% python3 -q
>>> import numpy as np
>>> np.set_printoptions(precision=1, suppress=True, linewidth=120)
>>> arr = np.loadtxt("mat.csv", delimiter=",")
>>> print(arr)
[[ 0.  -0.4 -0.6]
 [ 0.2  0.2  0. ]
 [ 0.3 -0.2 -0.5]
 [ 0.   0.   0. ]
 [ 0.3 -0.4 -0.7]
 [ 0.2  0.3  0.3]
 [ 0.   0.2  0.3]
 [ 0.1 -0.2 -0.3]
 [ 0.2  0.1 -0.1]
 [ 0.7  0.2 -0.3]
 [-0.8 -0.2  0.5]
 [-0.4 -0.4 -0.2]
 [ 0.4  0.2 -0.1]
 [ 0.9  0.4 -0.4]
 [-0.1 -0.1 -0.1]
 [-0.1  0.   0. ]
 [ 0.1  0.5  0.6]
 [-0.7 -0.5 -0.1]
 [-0.5 -0.2  0.1]
 [ 0.7  0.2 -0.3]
 [-0.6 -0.4 -0.1]
 [ 0.2  0.  -0.1]
 [ 0.5  0.4  0.2]
 [ 0.4  0.  -0.3]
 [-0.3  0.7  0.9]
 [ 0.1  0.  -0.1]
 [ 0.4  0.7  0.7]
 [ 0.6  0.1 -0.4]
 [ 0.3 -0.3 -0.6]
 [ 0.1  0.1  0. ]
 [ 0.  -0.5 -0.6]
 [-0.1  0.   0. ]
 [-0.7 -0.7 -0.5]]
>>> rng = np.random.default_rng(457382)
>>> M2 = arr + rng.integers(-2, 3, (33, 2)) @ rng.integers(-2, 3, (2, 3))
>>> print(M2)
[[-1.  -2.4  1.4]
 [ 3.2  2.2 -5. ]
 [-0.7  1.8  0.5]
 [-1.   2.   1. ]
 [ 1.3  1.6 -2.7]
 [ 2.2  0.3 -2.7]
 [ 2.   4.2 -3.7]
 [-1.9 -4.2  3.7]
 [ 0.2  0.1 -0.1]
 [-3.3  0.2  5.7]
 [ 1.2 -0.2 -2.5]
 [-4.4 -0.4  5.8]
 [ 2.4  4.2 -4.1]
 [ 3.9 -1.6 -4.4]
 [-2.1 -4.1  3.9]
 [-1.1 -6.   3. ]
 [ 0.1 -3.5  1.6]
 [-1.7 -2.5  1.9]
 [-0.5 -8.2  2.1]
 [-0.3 -1.8  1.7]
 [ 3.4 -0.4 -6.1]
 [ 1.2  6.  -3.1]
 [ 1.5 -1.6 -0.8]
 [-0.6 -6.   2.7]
 [ 1.7 -3.3 -1.1]
 [-1.9 -4.   3.9]
 [-0.6 -5.3  3.7]
 [ 1.6  2.1 -2.4]
 [-1.7 -0.3  2.4]
 [-1.9  4.1  2. ]
 [-4.  -0.5  5.4]
 [ 0.9 -2.  -1. ]
 [-2.7 -0.7  2.5]]
>>> print(np.abs(M2 - arr).sum(axis=1))
[ 5. 10.  4.  4.  5.  5. 10. 10.  0. 10.  5. 10. 10.  9. 10. 10.  5.  5. 10.  5. 10. 10.  4. 10.  8. 10. 10.  5.  5.
  8. 10.  4.  5.]
>>> print(M2 - arr)
[[-1. -2.  2.]
 [ 3.  2. -5.]
 [-1.  2.  1.]
 [-1.  2.  1.]
 [ 1.  2. -2.]
 [ 2.  0. -3.]
 [ 2.  4. -4.]
 [-2. -4.  4.]
 [ 0.  0.  0.]
 [-4.  0.  6.]
 [ 2.  0. -3.]
 [-4.  0.  6.]
 [ 2.  4. -4.]
 [ 3. -2. -4.]
 [-2. -4.  4.]
 [-1. -6.  3.]
 [ 0. -4.  1.]
 [-1. -2.  2.]
 [ 0. -8.  2.]
 [-1. -2.  2.]
 [ 4.  0. -6.]
 [ 1.  6. -3.]
 [ 1. -2. -1.]
 [-1. -6.  3.]
 [ 2. -4. -2.]
 [-2. -4.  4.]
 [-1. -6.  3.]
 [ 1.  2. -2.]
 [-2.  0.  3.]
 [-2.  4.  2.]
 [-4.  0.  6.]
 [ 1. -2. -1.]
 [-2.  0.  3.]]
>>> print(np.round(np.linalg.svd(M2 - arr, compute_uv=False), 1) + 0)
[25.  16.3  0. ]
>>> C2 = np.cov(arr, rowvar=False)
>>> print(np.round(np.linalg.eigvalsh(C2)[::-1], 1) + 0)
[0.2 0.2 0. ]
>>> print(np.median(arr, axis=0))
[ 0.1  0.  -0.1]
>>> print(round(float(np.corrcoef(arr[:, 2], arr[:, 1])[0, 1]), 1))
0.7
>>> print(np.argwhere(np.triu(np.abs(np.corrcoef(arr.T)) > 0.8, 1)))
[]
>>> print(np.argsort(-np.linalg.norm(arr, axis=0).round(6), kind="stable")[:3])
[0 2 1]
>>> print([round(float(x), 1) for x in np.linalg.svd(arr, compute_uv=False)[:3]])
[2.8, 2.6, 0.3]
>>> print(np.abs(np.linalg.svd(arr)[2][-1]))
[0.4 0.7 0.5]
>>> d = np.linalg.norm(arr[:, None] - arr[None], axis=-1)
>>> print(d[:5, :5])
[[0.  0.9 0.4 0.7 0.3]
 [0.9 0.  0.6 0.3 0.9]
 [0.4 0.6 0.  0.6 0.3]
 [0.7 0.3 0.6 0.  0.9]
 [0.3 0.9 0.3 0.9 0. ]]
>>> print(d[32])
[0.8 1.4 1.1 1.1 1.1 1.6 1.4 1.  1.3 1.7 1.1 0.5 1.5 1.9 0.9 1.  1.8 0.4 0.8 1.7 0.5 1.2 1.8 1.3 2.  1.1 2.1 1.5 1.1
 1.2 0.7 1.  0. ]
>>> print(d.mean(axis=1).argmax())
24
>>> print(np.linalg.matrix_rank(d ** 2))
5
>>> print(d.shape)
(33, 33)
>>> print(np.round(np.linalg.norm(arr - arr.mean(axis=0), axis=1), 1) + 0)
[0.7 0.3 0.5 0.1 0.8 0.5 0.4 0.3 0.2 0.7 1.1 0.6 0.4 1.  0.2 0.2 0.9 0.9 0.6 0.7 0.8 0.1 0.7 0.4 1.3 0.  1.1 0.6 0.6
 0.1 0.7 0.2 1.1]
>>> print(np.unravel_index(d.round(6).argmax(), d.shape))
(np.int64(26), np.int64(32))
>>> print(np.linalg.norm(arr, axis=1))
[0.7 0.3 0.6 0.  0.9 0.5 0.4 0.4 0.2 0.8 1.  0.6 0.5 1.1 0.2 0.1 0.8 0.9 0.5 0.8 0.7 0.2 0.7 0.5 1.2 0.1 1.1 0.7 0.7
 0.1 0.8 0.1 1.1]
>>> Xs = arr - arr.mean(axis=0)
>>> evecs = np.linalg.svd(Xs)[2][:2]
>>> M2 = Xs - Xs @ evecs.T @ evecs
>>> print(round(float(np.linalg.norm(M2) / np.linalg.norm(Xs)), 1))
0.1
>>> print((Xs @ evecs.T).std(axis=0))
[0.5 0.4]
>>> M = np.array([[8, 24, 8, 4, 12, 4],
...     [-24, -8, 24, -12, -4, 12],
...     [-16, 24, 8, -8, 12, 4],
...     [9, 27, 9, -3, -9, -3],
...     [-27, -9, 27, 9, 3, -9],
...     [-18, 27, 9, 6, -9, -3]])
>>> M2 = np.linalg.inv(M)
>>> print(np.round(M @ M2, 1) + 0)
[[1. 0. 0. 0. 0. 0.]
 [0. 1. 0. 0. 0. 0.]
 [0. 0. 1. 0. 0. 0.]
 [0. 0. 0. 1. 0. 0.]
 [0. 0. 0. 0. 1. 0.]
 [0. 0. 0. 0. 0. 1.]]
>>> print(np.allclose(M2, M.T))
False
>>> left, sv, Vh = np.linalg.svd(M, full_matrices=False)
>>> print(sv / sv[0])
[1.  0.9 0.4 0.4 0.3 0.1]
>>> print(np.allclose(left * sv @ Vh, M))
True
>>> print(np.round(np.abs(Vh[0]), 1) + 0)
[0.7 0.4 0.6 0.  0.  0. ]
>>> print(round(np.sqrt((sv ** 2).sum()), 1), np.round(np.linalg.norm(M), 1))
86.5 86.5
>>> print(left.shape, sv.shape, Vh.shape)
(6, 6) (6,) (6, 6)
>>> print(sv)
[58.4 51.7 24.1 21.4 17.4  7.2]
>>> print(np.trace(M))
5
>>> print(M @ M)
[[-1000   300  1100  -200    60   220]
 [ -600   100  -300  -120    20   -60]
 [-1300  -600   800  -260  -120   160]
 [ -450   135   495  -450   135   495]
 [ -270    45  -135  -270    45  -135]
 [ -585  -270   360  -585  -270   360]]
>>> print(np.linalg.matrix_power(M, 3))
[[-40180      0   9800 -13940      0   3400]
 [ -2940 -27440  -5880  -1020  -9520  -2040]
 [-10780  -8820 -22540  -3740  -3060  -7820]
 [-31365      0   7650  -1845      0    450]
 [ -2295 -21420  -4590   -135  -1260   -270]
 [ -8415  -6885 -17595   -495   -405  -1035]]
>>> print(np.allclose(M, M.T))
False
>>> print(np.round(np.abs(np.linalg.eigvals(M)).max(), 1))
35.4
>>> print(np.allclose(M @ M.T, M.T @ M))
False
>>> feats = np.loadtxt("case7.csv", delimiter=",")
>>> print(feats.round(1) + 0)
[[-0.2 -0.2  0.1 -0.4  0.1 -0.5  0.1  0.4 -0.2  0.1  0.5  0.3]
 [ 0.3 -0.2  0.2 -0.5 -0.1  0.3  0.5 -0.2  0.2 -0.4  0.1 -0.1]
 [ 0.   0.4 -0.2  0.1  0.2  0.2  0.1  0.1 -0.5 -0.5  0.1  0.3]
 [ 0.3 -0.2  0.2 -0.1  0.7  0.  -0.2  0.2  0.1 -0.1 -0.4  0.1]
 [ 0.  -0.4 -0.4 -0.2 -0.3  0.1 -0.3  0.3 -0.3 -0.3 -0.2 -0.4]
 [ 0.4 -0.1  0.2  0.2 -0.5 -0.1 -0.3  0.2  0.2 -0.2 -0.1  0.6]
 [ 0.  -0.5  0.   0.2  0.1  0.6 -0.1 -0.2 -0.2  0.3  0.4  0.2]
 [ 0.5  0.2  0.2 -0.2  0.  -0.2 -0.4 -0.3 -0.4  0.1  0.2 -0.2]
 [-0.5  0.1  0.5 -0.4 -0.2  0.2 -0.2 -0.1 -0.3  0.1 -0.4  0.2]
 [-0.3  0.   0.4  0.2  0.1  0.1 -0.4  0.   0.3 -0.5  0.4 -0.3]
 [-0.2 -0.4  0.   0.2  0.1 -0.5  0.1 -0.6 -0.2 -0.3 -0.1  0.1]
 [-0.1  0.2 -0.5 -0.4  0.1  0.1 -0.4 -0.3  0.4  0.   0.1  0.3]]
>>> # keeps lengths
>>> M2 = np.c_[arr[:, :1] @ np.array([[-3]]), np.array([3, 2, -3, 3, 0, 3, 2, 3, -1, 2, -2, -3, 1, 0, -1, 2, -3, -2, -3, 2, 3, -1, -3, 3, -3, 2, 3, 2, 1, -1, 0, 3, 3])]
>>> print(M2)
[[ 0.   3. ]
 [-0.6  2. ]
 [-0.9 -3. ]
 [ 0.   3. ]
 [-0.9  0. ]
 [-0.6  3. ]
 [ 0.   2. ]
 [-0.3  3. ]
 [-0.6 -1. ]
 [-2.1  2. ]
 [ 2.4 -2. ]
 [ 1.2 -3. ]
 [-1.2  1. ]
 [-2.7  0. ]
 [ 0.3 -1. ]
 [ 0.3  2. ]
 [-0.3 -3. ]
 [ 2.1 -2. ]
 [ 1.5 -3. ]
 [-2.1  2. ]
 [ 1.8  3. ]
 [-0.6 -1. ]
 [-1.5 -3. ]
 [-1.2  3. ]
 [ 0.9 -3. ]
 [-0.3  2. ]
 [-1.2  3. ]
 [-1.8  2. ]
 [-0.9  1. ]
 [-0.3 -1. ]
 [ 0.   0. ]
 [ 0.3  3. ]
 [ 2.1  3. ]]
>>> print(np.linalg.matrix_rank(M2))
2
>>> print(np.round(np.linalg.norm(M2 - arr @ np.linalg.lstsq(arr, M2)[0], axis=0), 1) + 0)
[ 0.  12.5]
>>> M2 = np.array([[1, 0, -1, -2, -1, -2],
...     [-1, -1, -2, -1, 1, -2],
...     [2, -2, -2, -2, 2, 1],
...     [1, 2, 2, 0, -1, 0],
...     [-1, 1, 1, -1, 1, 2],
...     [-2, -2, 0, 2, 2, 1]])
>>> M2[-1] = M2[0]
>>> mat = M2 + 0.3 * np.eye(6)
>>> print(mat)
[[ 1.3  0.  -1.  -2.  -1.  -2. ]
 [-1.  -0.7 -2.  -1.   1.  -2. ]
 [ 2.  -2.  -1.7 -2.   2.   1. ]
 [ 1.   2.   2.   0.3 -1.   0. ]
 [-1.   1.   1.  -1.   1.3  2. ]
 [ 1.   0.  -1.  -2.  -1.  -1.7]]
>>> left, sv, Vh = np.linalg.svd(mat)
>>> print(sv.round(1) + 0)
[6.  4.5 3.3 2.3 0.9 0. ]
>>> M2 = left[:, :5] @ np.diag(sv[:5]) @ Vh[:5]
>>> print(np.linalg.matrix_rank(mat, rtol=0.05))
5
>>> print(M2.round(1) + 0)
[[ 1.3  0.  -1.  -2.  -1.  -2. ]
 [-1.  -0.7 -2.  -1.   1.  -2. ]
 [ 2.  -2.  -1.7 -2.   2.   1. ]
 [ 1.   2.   2.   0.3 -1.   0. ]
 [-1.   1.   1.  -1.   1.3  2. ]
 [ 1.   0.  -1.  -2.  -1.  -1.7]]
>>> print(round(np.linalg.norm(mat - M2) / np.linalg.norm(mat), 1))
0.0
